>>> import numpy as np
>>> import numpy.linalg as la
>>> np.set_printoptions(precision=2, suppress=True, linewidth=200, sign=" ")
>>> E = np.loadtxt("dump.csv", delimiter=",")
>>> E
array([[ -7.45,  -1.55,  -2.54,   3.53,  -1.65],
       [ -8.38,  -1.36,  -0.34,   5.22,   2.6 ],
       [-12.76,  -2.02,  -1.86,   4.94,  -0.99],
       [-12.82,  -0.88,  -0.72,   6.4 ,  -6.47],
       [ -8.16,   1.93,   5.26,   7.13,  -4.96],
       [-12.56,   1.01,   4.72,   9.47,  -2.83],
       [-10.15,  -1.26,   0.42,   7.15,   2.01],
       [ -8.09,   1.07,   3.15,   5.81,  -3.88],
       [-16.99,  -1.39,   0.43,   6.66,  -2.15],
       [ -4.93,  -0.08,   1.41,   3.09,   0.58],
       [ -7.96,  -0.05,   0.84,   3.69,  -1.79],
       [-13.32,  -0.77,   0.41,   8.48,  -4.21],
       [-13.96,  -0.82,   1.02,   6.55,  -1.67],
       [ -8.12,  -1.87,  -1.84,   1.86,   0.76],
       [-14.97,  -2.77,  -3.21,   7.57,  -3.3 ],
       [ -6.53,   1.03,   2.77,   5.19,  -4.53],
       [ -9.68,  -4.04,  -6.79,   3.22,  -0.18]])
>>> lab = E[:, 1] > np.median(E[:, 1])
>>> f = E[lab].mean(axis=0) - E[~lab].mean(axis=0)
>>> ((E - E.mean(axis=0)) @ f > 0).astype(int)
array([ 0,  0,  0,  1,  1,  1,  0,  1,  0,  1,  1,  1,  0,  0,  0,  1,  0])
>>> round((((E - E.mean(axis=0)) @ f > 0) == lab).mean(), 2)
np.float64(0.88)
>>> lab.astype(int)
array([ 0,  0,  0,  0,  1,  1,  0,  1,  0,  1,  1,  1,  1,  0,  0,  1,  0])
>>> X = np.load("test8.npy")
>>> X
array([[-6, -2, -1],
       [-2, -6,  2],
       [-1,  2, -4]])
>>> B = X / la.norm(X, axis=1, keepdims=True)
>>> cov = B @ B.T
>>> cov[1]
array([ 0.52,  1.  , -0.59])
>>> round(np.degrees(np.arccos(np.clip(cov[1, 2], -1, 1))), 2)
np.float64(126.31)
>>> cov
array([[ 1.  ,  0.52,  0.2 ],
       [ 0.52,  1.  , -0.59],
       [ 0.2 , -0.59,  1.  ]])
>>> (cov - 2 * np.eye(3)).round(6).argmax(axis=1)
array([ 1,  0,  0])
>>> np.argwhere(np.triu(np.abs(cov) > 0.95, 1))
array([], shape=(0, 2), dtype=int64)
>>> np.abs(la.svd(cov)[2][-1])
array([ 0.51,  0.66,  0.55])
>>> la.matrix_rank(cov, rtol=0.1)
np.int64(2)
>>> la.cond(cov) > 100
np.False_
>>> [round(float(x), 2) for x in la.svd(cov, compute_uv=False)[:3]]
[1.69, 1.2, 0.11]
>>> round(float(la.norm(cov, 2) / la.norm(cov)), 2)
0.81
>>> np.argsort(-la.norm(cov, axis=0).round(6), kind="stable")[:3]
array([ 1,  2,  0])
>>> basis = np.sign(np.array([[1, 0, 0, 1], [0, 1, 2, 1], [1, 1, 1, 1], [0, 1, 1, 2]]))
>>> B = (np.tril(basis, -1) + np.eye(4)) @ (np.triu(basis, 1) + np.eye(4))
>>> vals = np.array([-1, 9, 9, 2])
>>> M = np.rint(B * vals @ la.inv(B)) + 0
>>> M
array([[  2.,   0.,  -3.,   3.],
       [ -7.,   9.,   7.,  -7.],
       [-21.,   0.,  20., -11.],
       [-21.,   0.,  21., -12.]])
>>> f, g = M[0], M[3]
>>> f @ f
np.float64(22.0)
>>> f @ g
np.float64(-141.0)
>>> p = (f @ g) / (f @ f) * f
>>> round((g - p) @ f, 2)
np.float64(-0.0)
>>> np.round(la.norm(f + g) ** 2 + la.norm(f - g) ** 2, 2)
np.float64(2096.0)
>>> la.matrix_rank(np.outer(f, g))
np.int64(1)
>>> la.norm(M, axis=0)
array([ 30.58,   9.  ,  29.98,  17.97])
>>> np.round(la.norm(M, 2), 2)
np.float64(46.38)
>>> np.round(la.norm(M, 1), 2), np.round(la.norm(M, np.inf), 2)
(np.float64(51.0), np.float64(54.0))
>>> round(float(la.norm(M, "nuc")), 2)
57.47
>>> np.round(la.norm(M[2] - M[0]), 2)
np.float64(35.41)
>>> f = np.array([1, 2, 1, 3])
>>> B = M + np.outer(f, np.eye(4)[2])
>>> B
array([[  2.,   0.,  -2.,   3.],
       [ -7.,   9.,   9.,  -7.],
       [-21.,   0.,  21., -11.],
       [-21.,   0.,  24., -12.]])
>>> la.matrix_rank(B - M)
np.int64(1)
>>> feats = np.load("mat.npy")
>>> feats
array([[  8.18,  -3.52,  -2.67,  -7.11,   4.86,  -4.38],
       [ -4.43,   2.34,   1.55,   0.15,   0.44,   0.69],
       [  9.87,  -3.27,  -5.31,  -1.85,   1.36,  -1.96],
       [ -4.93,  13.48,  -6.7 ,  -7.81,   6.07,  -7.98],
       [ 10.93,   6.43, -13.92,  -7.27,   6.86,  -9.72],
       [ -7.83,   2.79,   3.93,   0.82,  -0.37,   2.16],
       [ -2.21,   2.65,  -0.29,  -1.47,   0.64,  -0.77],
       [  8.05,  -8.58,   0.53,   2.79,  -3.03,   2.98],
       [  4.19,  -2.57,  -1.36,   0.16,  -1.91,   0.32],
       [ -6.44,  -3.92,   7.47,   8.27,  -4.47,   6.37],
       [ -0.76,   3.86,  -1.85,  -3.44,   3.34,  -3.22],
       [ -1.77,   1.95,  -0.47,   1.67,  -1.67,   1.01],
       [  1.73,   4.21,  -4.72,  -4.97,   3.98,  -5.53],
       [ -6.06,  -1.3 ,   6.34,   3.37,  -3.39,   3.93],
       [  6.  ,  -6.37,   0.7 ,   4.01,  -4.33,   2.88],
       [  4.21,   0.34,  -3.84,  -0.38,   0.54,  -1.91],
       [ -2.52,  -1.7 ,   2.38,   3.2 ,  -3.99,   3.2 ]])
>>> vec = np.array([9, 1, 0, 7, 6, 2])
>>> (feats @ vec).argmax()
np.int64(2)
>>> np.sign((feats @ vec).round(6))
array([ 1., -1.,  1., -1.,  1., -1., -1.,  1.,  1., -1., -1., -1., -1., -1.,  1.,  1., -1.])
>>> vec @ feats
Traceback (most recent call last):
  File "<python-input-51>", line 1, in <module>
    vec @ feats
    ~~~~^~~~~~~
ValueError: matmul: Input operand 1 has a mismatch in its core dimension 0, with gufunc signature (n?,k),(k,m?)->(n?,m?) (size 17 is different from 6)
>>> rng = np.random.default_rng(47157)
>>> B = feats + rng.integers(-2, 3, (17, 2)) @ rng.integers(-2, 3, (2, 6))
>>> B
array([[ 11.18,  -6.52,  -2.67,  -9.11,   4.86,  -5.38],
       [ -5.43,   4.34,   1.55,   2.15,  -0.56,   0.69],
       [  9.87,   2.73,  -5.31,   6.15,  -4.64,  -3.96],
       [ -1.93,  10.48,  -6.7 ,  -9.81,   6.07,  -8.98],
       [ 10.93,   0.43, -13.92, -15.27,  12.86,  -7.72],
       [ -4.83,  -0.21,   3.93,  -1.18,  -0.37,   1.16],
       [ -2.21,   2.65,  -0.29,  -1.47,   0.64,  -0.77],
       [  8.05,  -2.58,   0.53,  10.79,  -9.03,   0.98],
       [  3.19,  -6.57,  -1.36,  -5.84,   3.09,   2.32],
       [ -8.44,  -2.92,   7.47,   8.27,  -3.47,   7.37],
       [ -4.76,   5.86,  -1.85,  -3.44,   5.34,  -1.22],
       [ -4.77,   4.95,  -0.47,   3.67,  -1.67,   2.01],
       [  4.73,   1.21,  -4.72,  -6.97,   3.98,  -6.53],
       [ -6.06,   1.7 ,   6.34,   7.37,  -6.39,   2.93],
       [  8.  ,  -4.37,   0.7 ,   8.01,  -8.33,   0.88],
       [  4.21,  -5.66,  -3.84,  -8.38,   6.54,   0.09],
       [ -2.52,   4.3 ,   2.38,  11.2 ,  -9.99,   1.2 ]])
>>> np.round(la.svd(B - feats, compute_uv=False), 2) + 0
array([ 29.97,  11.08,   0.  ,   0.  ,   0.  ,   0.  ])
>>> np.abs(B - feats).sum(axis=1)
array([  9.,   6.,  22.,   9.,  22.,   9.,   0.,  22.,  18.,   5.,  10.,   9.,   9.,  11.,  14.,  22.,  22.])
>>> [round(float(la.det(X[:i, :i])), 2) + 0 for i in range(1, 4)]
[-6.0, 32.0, -90.0]
>>> cen = feats - feats.mean(axis=0)
>>> evecs = la.svd(cen)[2][:2]
>>> B = cen - cen @ evecs.T @ evecs
>>> np.round(np.cov(cen @ evecs.T, rowvar=False), 2) + 0
array([[ 92.85,   0.  ],
       [  0.  ,  46.55]])
>>> round(la.norm(B) / la.norm(cen), 2)
np.float64(0.18)
>>> B = np.c_[feats[:, :5] @ np.array([[1, 1, 3, 2, 3],
...     [2, 2, 0, 0, 1],
...     [1, 3, 2, 3, 2],
...     [3, 3, 2, 3, 2],
...     [3, 2, 0, 3, 0]]), np.array([-1, 1, -1, 2, 0, 2, 2, 2, 0, -1, -1, 0, -2, 2, -2, 2, 0])]
>>> B
array([[ -8.28, -18.48,   4.98,   1.6 ,   1.46,  -1.  ],
       [  3.57,   6.23,  -9.89,  -2.44,  -7.55,   1.  ],
       [ -3.45, -15.43,  15.29,   2.34,  12.02,  -1.  ],
       [ 10.11,  -9.36, -43.81, -35.18, -30.33,   2.  ],
       [  8.64, -26.06,  -9.59, -21.13,  -3.16,   0.  ],
       [  3.03,  11.26, -13.99,  -2.52, -11.2 ,   2.  ],
       [  0.31,  -0.91, -10.15,  -7.78,  -7.5 ,   2.  ],
       [ -9.3 ,  -5.21,  30.79,  16.97,  22.21,   2.  ],
       [ -7.56,  -8.37,  10.17,  -0.95,   7.6 ,   0.  ],
       [  4.59,  24.  ,  12.16,  20.93,   8.24,  -1.  ],
       [  4.81,  -2.23, -12.86,  -7.37,  -9.  ,  -1.  ],
       [  1.66,   2.39,  -2.91,  -4.95,  -0.96,   0.  ],
       [  2.46, -10.96, -14.19, -13.67,  -9.98,  -2.  ],
       [ -2.38,  13.69,   1.24,   6.84,  -0.06,   2.  ],
       [ -7.  ,  -1.27,  27.42,  13.14,  21.05,  -2.  ],
       [  1.53,  -6.69,   4.19,  -2.62,   4.53,   2.  ],
       [ -5.91,   2.84,   3.6 ,  -0.27,   1.9 ,   0.  ]])
>>> la.matrix_rank(B)
np.int64(6)
>>> la.matrix_rank(np.c_[feats, B])
np.int64(7)
>>> la.norm(la.qr(feats)[0].T @ B, axis=0) ** 2 / ((B ** 2).sum(axis=0) + 1e-12)
array([ 1.  ,  1.  ,  1.  ,  1.  ,  1.  ,  0.34])
